$ ipython --no-banner

In [1]: import numpy as np

In [2]: np.set_printoptions(precision=2, suppress=True, linewidth=140)

In [3]: tidy = lambda a: np.round(a, 2) + 0

In [4]: E = np.load("x.npy")

In [5]: print(tidy(E))
[[ 1.    0.    0.    0.  ]
 [ 0.    0.97  0.    0.26]
 [ 0.    0.    1.    0.  ]
 [ 0.   -0.26  0.    0.97]]

In [6]: proj = np.triu(np.array([[5, 5, 4, 2], [7, 9, 1, 8], [1, 7, 4, 2], [4, 2, 6, 8]]), 1) + np.eye(4)

In [7]: A2 = proj @ E @ np.linalg.inv(proj)

In [8]: tidy(np.poly(A2))
Out[8]: array([ 1.  , -3.93,  5.86, -3.93,  1.  ])

In [9]: tidy(E @ E.T)
Out[9]: 
array([[1., 0., 0., 0.],
       [0., 1., 0., 0.],
       [0., 0., 1., 0.],
       [0., 0., 0., 1.]])

In [10]: print(tidy(np.linalg.norm(E, axis=0)))
[1. 1. 1. 1.]

In [11]: tidy(np.linalg.svd(E, compute_uv=False))
Out[11]: array([1., 1., 1., 1.])

In [12]: tidy(E.T @ E)
Out[12]: 
array([[1., 0., 0., 0.],
       [0., 1., 0., 0.],
       [0., 0., 1., 0.],
       [0., 0., 0., 1.]])

In [13]: mat = np.load("out4.npy")

In [14]: print(mat)
[[2 0 0]
 [3 1 0]
 [1 1 0]]

In [15]: # null space of dimension 1

In [16]: U, sv, VT = np.linalg.svd(mat, full_matrices=False)

In [17]: print(tidy(VT @ VT.T))
[[1. 0. 0.]
 [0. 1. 0.]
 [0. 0. 1.]]

In [18]: np.allclose(U * sv @ VT, mat)
Out[18]: True

In [19]: tidy(sv)
Out[19]: array([3.9 , 0.89, 0.  ])

In [20]: U.shape, sv.shape, VT.shape
Out[20]: ((3, 3), (3,), (3, 3))

In [21]: tidy(U.T @ U)
Out[21]: 
array([[1., 0., 0.],
       [0., 1., 0.],
       [0., 0., 1.]])

In [22]: print(tidy(mat.mean(axis=0)))
[2.   0.67 0.  ]

In [23]: tidy(np.linalg.norm(mat))
Out[23]: np.float64(4.0)

In [24]: mat.shape
Out[24]: (3, 3)

In [25]: print(np.unravel_index(np.abs(mat).argmax(), mat.shape))
(np.int64(1), np.int64(0))

In [26]: mat[:, 3]
---------------------------------------------------------------------------
IndexError                                Traceback (most recent call last)
Cell In[26], line 1
----> 1 mat[:, 3]

IndexError: index 3 is out of bounds for axis 1 with size 3

In [27]: tidy(np.linalg.svd(mat, compute_uv=False))
Out[27]: array([3.9 , 0.89, 0.  ])

In [28]: np.count_nonzero(mat)
Out[28]: np.int64(5)

In [29]: tidy(np.linalg.norm(mat, 1)), tidy(np.linalg.norm(mat, np.inf))
Out[29]: (np.float64(6.0), np.float64(4.0))

In [30]: print(tidy(np.linalg.norm(mat, axis=0)))
[3.74 1.41 0.  ]

In [31]: np.linalg.norm(mat, axis=1).argmax()
Out[31]: np.int64(1)

In [32]: data = np.load("run9.npy")

In [33]: data
Out[33]: 
array([[1, 0, 0, 0],
       [1, 1, 0, 0],
       [3, 2, 1, 0],
       [1, 2, 0, 1]])

In [34]: # triangular: eigenvalues sit on the diagonal

In [35]: U, sv, VT = np.linalg.svd(data, full_matrices=False)

In [36]: np.allclose(U * sv @ VT, data)
Out[36]: True

In [37]: tidy(U.T @ data @ VT.T)
Out[37]: 
array([[4.53, 0.  , 0.  , 0.  ],
       [0.  , 1.48, 0.  , 0.  ],
       [0.  , 0.  , 0.47, 0.  ],
       [0.  , 0.  , 0.  , 0.32]])

In [38]: U.shape, sv.shape, VT.shape
Out[38]: ((4, 4), (4,), (4, 4))

In [39]: (sv > 1e-8).sum()
Out[39]: np.int64(4)

In [40]: tidy(U.T @ U)
Out[40]: 
array([[1., 0., 0., 0.],
       [0., 1., 0., 0.],
       [0., 0., 1., 0.],
       [0., 0., 0., 1.]])

In [41]: tidy(sv / sv[0])
Out[41]: array([1.  , 0.33, 0.1 , 0.07])

In [42]: print(np.prod(np.diag(data)), tidy(np.linalg.det(data)))
1 1.0

In [43]: np.linalg.matrix_power(data - np.diag(np.diag(data)), 4)
Out[43]: 
array([[0, 0, 0, 0],
       [0, 0, 0, 0],
       [0, 0, 0, 0],
       [0, 0, 0, 0]])

In [44]: [int(np.linalg.matrix_rank(np.linalg.matrix_power(data, p))) for p in range(1, 5)]
Out[44]: [4, 4, 4, 4]

In [45]: data[:, 4]
---------------------------------------------------------------------------
IndexError                                Traceback (most recent call last)
Cell In[45], line 1
----> 1 data[:, 4]

IndexError: index 4 is out of bounds for axis 1 with size 4

In [46]: data.shape
Out[46]: (4, 4)

In [47]: np.linalg.matrix_rank(data)
Out[47]: np.int64(4)

In [48]: tidy(np.linalg.svd(data, compute_uv=False))
Out[48]: array([4.53, 1.48, 0.47, 0.32])

In [49]: data.mean(axis=0)
Out[49]: array([1.5 , 1.25, 0.25, 0.25])

In [50]: np.unravel_index(np.abs(data).argmax(), data.shape)
Out[50]: (np.int64(2), np.int64(0))

In [51]: print(data - data[0])
[[0 0 0 0]
 [0 1 0 0]
 [2 2 1 0]
 [0 2 0 1]]

In [52]: data.sum(axis=1)
Out[52]: array([1, 2, 6, 4])

In [53]: M = np.loadtxt("mat.csv", delimiter=",")

In [54]: print(M)
[[2. 0. 2. 3.]
 [0. 0. 4. 0.]
 [0. 0. 1. 0.]
 [0. 0. 0. 5.]]

In [55]: # rows and columns are dependent

In [56]: np.argsort(-np.linalg.norm(M, axis=0).round(6), kind="stable")[:3]
Out[56]: array([3, 2, 0])

In [57]: print(tidy(np.linalg.norm(M, 2) / np.linalg.norm(M)))
0.8

In [58]: np.linalg.cond(M) > 100
Out[58]: np.True_

In [59]: U, sv, VT = np.linalg.svd(M)

In [60]: vecs = VT[:(sv > 1e-8).sum()]

In [61]: rng = np.random.default_rng(303226)

In [62]: vec = M[2] + -1 * M[0] + rng.integers(2) * np.eye(4)[1]

In [63]: vec
Out[63]: array([-2.,  0., -1., -3.])

In [64]: tidy(vecs.T @ vecs)
Out[64]: 
array([[1., 0., 0., 0.],
       [0., 0., 0., 0.],
       [0., 0., 1., 0.],
       [0., 0., 0., 1.]])

In [65]: np.linalg.matrix_rank(np.vstack([M, vec]))
Out[65]: np.int64(3)

In [66]: tidy(np.linalg.norm(vec - vecs.T @ vecs @ vec))
Out[66]: np.float64(0.0)

In [67]: np.allclose(vecs.T @ vecs @ vec, vec)
Out[67]: True

In [68]: r = np.linalg.matrix_rank(M)

In [69]: r
Out[69]: np.int64(3)

In [70]: null = np.linalg.svd(M)[2][r:].T

In [71]: np.linalg.matrix_rank(M.T @ M), np.linalg.matrix_rank(M @ M.T)
Out[71]: (np.int64(3), np.int64(3))

In [72]: print(tidy(M @ null))
[[0.]
 [0.]
 [0.]
 [0.]]

In [73]: null.shape
Out[73]: (4, 1)

In [74]: tidy(null[:, 0] / null[np.abs(null[:, 0]).round(6).argmax(), 0])
Out[74]: array([0., 1., 0., 0.])
